In [1]: import numpy as np

In [2]: np.set_printoptions(precision=3, suppress=True, linewidth=100, legacy="1.25")

In [3]: m1 = np.array([[5.0, -4.0, 2.0], [4.0, -3.0, 2.0], [4.0, -8.0, 7.0]])

In [4]: print(m1)
[[ 5. -4.  2.]
 [ 4. -3.  2.]
 [ 4. -8.  7.]]

In [5]: evals, vecs = np.linalg.eig(m1)

In [6]: print(round(float(np.prod(evals)), 3))
15.0

In [7]: print(evals)
[3. 1. 5.]

In [8]: print(np.sort(np.linalg.eigvals(m1.T)))
[1. 3. 5.]

In [9]: Uu, sigma, Vt = np.linalg.svd(m1)

In [10]: print(sigma)
[13.822  3.441  0.315]

In [11]: print(np.argmax(sigma[:-1] / (sigma[1:] + 1e-6)) + 1)
2

In [12]: other = Uu[:, :2] @ np.diag(sigma[:2]) @ Vt[:2]

In [13]: print(np.round(np.linalg.norm(m1 - other) / np.linalg.norm(m1), 3))
0.022

In [14]: print(other)
[[ 5.05  -3.866  2.124]
 [ 3.933 -3.178  1.835]
 [ 4.002 -7.994  7.006]]

In [15]: print(round(np.linalg.norm(m1 - other, 2), 3), np.round(sigma[2], 3))
0.315 0.315

In [16]: print(round(np.abs(m1 - other).max(), 3))
0.178

In [17]: def softmax(z):
    ...:     e = np.exp(z - z.max(axis=-1, keepdims=True))
    ...:     return e / e.sum(axis=-1, keepdims=True)
    ...: 

In [18]: print(np.round(softmax(10 * m1[1]), 3) + 0)
[1. 0. 0.]

In [19]: print(softmax(m1[1] + 2))
[0.88  0.001 0.119]

In [20]: print(softmax(m1).sum(axis=1))
[1. 1. 1.]

In [21]: print(softmax(m1[1]))
[0.88  0.001 0.119]

In [22]: att = m1 @ m1.T / np.sqrt(3)

In [23]: print(softmax(att)[1] @ m1)
[ 4. -8.  7.]

In [24]: print(np.round(softmax(att + np.triu(np.full(att.shape, -np.inf), 1)), 3) + 0)
[[1.    0.    0.   ]
 [0.983 0.017 0.   ]
 [0.    0.    1.   ]]

In [25]: other = m1 / np.linalg.norm(m1, axis=1, keepdims=True)

In [26]: G = other @ other.T

In [27]: print((G - 2 * np.eye(3)).round(6).argmax(axis=1))
[1 0 1]

In [28]: print((np.abs(G) > 0.9).astype(int))
[[1 1 0]
 [1 1 0]
 [0 0 1]]

In [29]: print(np.linalg.norm(other, axis=1))
[1. 1. 1.]

In [30]: K = np.load("out7.npy")

In [31]: print(K)
[[0 1 1 1]
 [1 0 1 1]
 [1 1 0 0]
 [1 1 0 0]]

In [32]: print(np.round(np.linalg.eigvalsh(K).min(), 3))
-1.562

In [33]: J = np.load("m.npy")

In [34]: print(J)
[[ 2  2  0  2  2  0]
 [-2  0  0 -2  0  0]
 [ 2  0 -4  2  0 -4]
 [ 1  1  0 -2 -2  0]
 [-1  0  0  2  0  0]
 [ 1  0 -2 -2  0  4]]

In [35]: vec = np.array([1, -1, 0, -1, -3, 0])

In [36]: y = J @ vec

In [37]: print(y)
[-8  0  0  8 -3  3]

In [38]: print(np.linalg.solve(J, J[:, 0]))
[ 1.  0. -0. -0. -0.  0.]

In [39]: print(np.linalg.solve(J, y + J[:, 2]))
[ 1. -1.  1. -1. -3.  0.]

In [40]: print(np.linalg.solve(J, -1 * y))
[-1.  1. -0.  1.  3.  0.]

In [41]: print(np.linalg.solve(J.T, J[4]))
[ 0.  0. -0. -0.  1.  0.]

In [42]: A = np.loadtxt("data.csv", delimiter=",")

In [43]: print(A)
[[ 2.  0.  0.  0.]
 [ 0. -2.  0.  0.]
 [ 0.  0.  1.  0.]
 [ 0.  0.  0.  3.]]

In [44]: print(np.sort(np.abs(np.linalg.eigvals(A))))
[1. 2. 2. 3.]

In [45]: print(np.allclose(A, A.T))
True

In [46]: w1 = np.array([[-1, 3, -3, 2], [2, -2, 2, 3], [1, -1, 1, -3], [3, 0, 3, 0]])

In [47]: coef = np.array([0, 0, 1, 3])

In [48]: act = np.maximum(A @ w1 + coef, 0)

In [49]: print(act)
[[ 0.  6.  0.  7.]
 [ 0.  4.  0.  0.]
 [ 1.  0.  2.  0.]
 [ 9.  0. 10.  3.]]

In [50]: print((act > 0).mean(axis=0))
[0.5 0.5 0.5 0.5]

In [51]: print(np.linalg.matrix_rank(act))
4

In [52]: W2 = np.array([[-5, -8], [-2, -5], [-3, 9], [-9, 2]])

In [53]: print((act @ W2).round(6).argmax(axis=1))
[1 0 1 1]

In [54]: print(w1 @ W2)
[[-10 -30]
 [-39  18]
 [ 21   0]
 [-24   3]]
